>>> import numpy as np
>>> np.set_printoptions(precision=2, suppress=True, linewidth=120, floatmode="fixed")
>>> m1 = np.loadtxt("block2.csv", delimiter=",")
>>> m1
array([[ 0.00,  0.00, -1.00,  0.00,  0.00,  0.00,  0.00,  0.00],
       [ 0.00,  0.00,  0.00,  0.00,  0.00,  0.00,  0.00,  0.00],
       [ 2.00,  0.00,  0.00,  0.00,  0.00,  0.00,  0.00,  0.00],
       [ 0.00,  0.00,  0.00,  1.00,  0.00,  0.00,  0.00,  0.00],
       [ 0.00, -1.00,  0.00,  0.00,  0.00,  0.00,  0.00,  0.00],
       [ 0.00,  0.00,  0.00,  0.00,  0.00,  0.00,  0.00,  0.00],
       [ 0.00,  0.00,  0.00,  0.00,  0.00,  0.00,  0.00, -1.00],
       [ 0.00,  0.00,  0.00,  0.00,  0.00,  0.00,  0.00,  0.00]])
>>> x = np.array([1, 1, 3, 2, 0, 3, 3, 2])
>>> h = np.maximum(m1 @ x, 0)
>>> np.maximum(m1 @ x, 0) - np.maximum(-m1 @ x, 0)
array([-3.00,  0.00,  2.00,  2.00, -1.00,  0.00, -2.00,  0.00])
>>> h
array([0.00, 0.00, 2.00, 2.00, 0.00, 0.00, 0.00, 0.00])
>>> rk = np.linalg.matrix_rank(m1)
>>> rk
np.int64(5)
>>> ns = np.linalg.svd(m1)[2][rk:].T
>>> m1 @ ns
array([[0.00, 0.00, 0.00],
       [0.00, 0.00, 0.00],
       [0.00, 0.00, 0.00],
       [0.00, 0.00, 0.00],
       [0.00, 0.00, 0.00],
       [0.00, 0.00, 0.00],
       [0.00, 0.00, 0.00],
       [0.00, 0.00, 0.00]])
>>> [int(np.linalg.matrix_rank(np.delete(m1, i, axis=0))) for i in range(8)]
[4, 5, 4, 4, 4, 5, 4, 5]
>>> np.linalg.matrix_rank(m1.T @ m1), np.linalg.matrix_rank(m1 @ m1.T)
(np.int64(5), np.int64(5))
>>> print(ns @ ns.T)
[[0.00 0.00 0.00 0.00 0.00 0.00 0.00 0.00]
 [0.00 0.00 0.00 0.00 0.00 0.00 0.00 0.00]
 [0.00 0.00 0.00 0.00 0.00 0.00 0.00 0.00]
 [0.00 0.00 0.00 0.00 0.00 0.00 0.00 0.00]
 [0.00 0.00 0.00 0.00 1.00 0.00 0.00 0.00]
 [0.00 0.00 0.00 0.00 0.00 1.00 0.00 0.00]
 [0.00 0.00 0.00 0.00 0.00 0.00 1.00 0.00]
 [0.00 0.00 0.00 0.00 0.00 0.00 0.00 0.00]]
>>> [int(np.linalg.matrix_rank(m1[:, :j + 1])) for j in range(8)]
[1, 2, 3, 4, 4, 4, 4, 5]
>>> print([int(np.linalg.matrix_rank(m1[:i])) for i in range(1, len(m1) + 1)])
[1, 1, 2, 3, 4, 4, 5, 5]
>>> np.allclose(m1 @ ns, 0)
True
>>> ns.shape
(8, 3)
>>> mat = np.cumsum(np.array([[5, 5, 4],
...     [8, 9, 0],
...     [8, 1, 7],
...     [6, 3, 8],
...     [4, 3, 9],
...     [5, 5, 7],
...     [4, 3, 3],
...     [1, 3, 6],
...     [4, 3, 7],
...     [0, 8, 6],
...     [5, 8, 3],
...     [7, 6, 0],
...     [3, 3, 6],
...     [1, 2, 2],
...     [0, 1, 7],
...     [7, 0, 5],
...     [5, 2, 1],
...     [5, 4, 3],
...     [7, 6, 3],
...     [5, 8, 0],
...     [6, 2, 2],
...     [5, 3, 6],
...     [1, 4, 4],
...     [5, 6, 1],
...     [0, 6, 4],
...     [0, 4, 5],
...     [6, 3, 1],
...     [8, 9, 9],
...     [8, 0, 6],
...     [1, 7, 1],
...     [6, 7, 1],
...     [0, 7, 4],
...     [3, 1, 5],
...     [9, 6, 7]]), axis=0)
>>> mat
array([[  5,   5,   4],
       [ 13,  14,   4],
       [ 21,  15,  11],
       [ 27,  18,  19],
       [ 31,  21,  28],
       [ 36,  26,  35],
       [ 40,  29,  38],
       [ 41,  32,  44],
       [ 45,  35,  51],
       [ 45,  43,  57],
       [ 50,  51,  60],
       [ 57,  57,  60],
       [ 60,  60,  66],
       [ 61,  62,  68],
       [ 61,  63,  75],
       [ 68,  63,  80],
       [ 73,  65,  81],
       [ 78,  69,  84],
       [ 85,  75,  87],
       [ 90,  83,  87],
       [ 96,  85,  89],
       [101,  88,  95],
       [102,  92,  99],
       [107,  98, 100],
       [107, 104, 104],
       [107, 108, 109],
       [113, 111, 110],
       [121, 120, 119],
       [129, 120, 125],
       [130, 127, 126],
       [136, 134, 127],
       [136, 141, 131],
       [139, 142, 136],
       [148, 148, 143]])
>>> def softmax(z):
...     e = np.exp(z - z.max(axis=-1, keepdims=True))
...     return e / e.sum(axis=-1, keepdims=True)
... 
>>> np.round(softmax(mat[16] + -3), 2) + 0
array([0.00, 0.00, 1.00])
>>> S = mat @ mat.T / np.sqrt(3)
>>> softmax(S).round(6).argmax(axis=1)
array([33, 33, 33, 33, 33, 33, 33, 33, 33, 33, 33, 33, 33, 33, 33, 33, 33, 33, 33, 33, 33, 33, 33, 33, 33, 33, 33, 33,
       33, 33, 33, 33, 33, 33])
